>>> import numpy as np
>>> import numpy.linalg as la
>>> np.set_printoptions(suppress=True, linewidth=160)
>>> q, _ = la.qr(np.array([[-0.5, -1.4, 2.1, 0.0, -0.8, 0.0, -0.5, 0.3],
...     [0.8, -0.2, -0.9, 0.0, -1.3, 0.8, -1.5, 0.4],
...     [0.5, 0.3, -0.9, 1.1, -0.7, 0.8, 1.2, 0.6],
...     [2.3, -0.1, -0.3, 0.3, -0.1, -1.0, 0.7, 0.9],
...     [-0.2, 0.0, -1.3, -0.1, 2.2, 0.8, 0.9, -0.5],
...     [0.9, 0.6, 1.2, -2.0, 0.5, 1.4, 1.5, -0.2],
...     [-1.1, 0.9, 0.9, 0.4, 0.1, 0.4, -0.9, 0.6],
...     [-1.7, -0.5, -0.6, -1.0, 1.2, -1.7, 0.3, 1.6]]))
>>> F = q[:, :7]
>>> print(F.round(2))
[[-0.15 -0.73  0.51 -0.15 -0.1  -0.27  0.06]
 [ 0.24 -0.14 -0.28  0.11  0.62 -0.32 -0.46]
 [ 0.15  0.14 -0.24 -0.37  0.14 -0.27  0.74]
 [ 0.68 -0.15 -0.02 -0.05 -0.33  0.49 -0.08]
 [-0.06  0.01 -0.42  0.16 -0.68 -0.52 -0.18]
 [ 0.27  0.29  0.47  0.7   0.02 -0.25  0.23]
 [-0.33  0.53  0.33 -0.31 -0.08  0.05 -0.31]
 [-0.5  -0.2  -0.3   0.46  0.06  0.41  0.21]]
>>> # keeps lengths
>>> x0 = np.array([-1, 6, -6, 8, -3, -7, 1])
>>> y = F @ x0
>>> print(np.round(la.pinv(F) @ F, 2) + 0)
[[1. 0. 0. 0. 0. 0. 0.]
 [0. 1. 0. 0. 0. 0. 0.]
 [0. 0. 1. 0. 0. 0. 0.]
 [0. 0. 0. 1. 0. 0. 0.]
 [0. 0. 0. 0. 1. 0. 0.]
 [0. 0. 0. 0. 0. 1. 0.]
 [0. 0. 0. 0. 0. 0. 1.]]
>>> print(y.round(2))
[-6.32  1.36  1.39 -4.4   9.47  6.12 -1.37  1.96]
>>> print(np.round(la.solve(F.T @ F, F.T @ y), 2))
[-1.  6. -6.  8. -3. -7.  1.]
>>> rng = np.random.default_rng(73)
>>> y = y + 0.3 * rng.normal(size=8)
>>> print(y.round(2))
[-6.65  1.59  1.28 -4.31  9.57  5.54 -1.22  1.67]
>>> beta, *_ = la.lstsq(F, y)
>>> print(np.round(la.norm(y - F @ beta), 2))
0.11
>>> print([round(float(la.norm(la.solve(F.T @ F + lam * np.eye(7), F.T @ y))), 2) for lam in (0, 1, 10, 100)])
[13.91, 6.96, 1.26, 0.14]
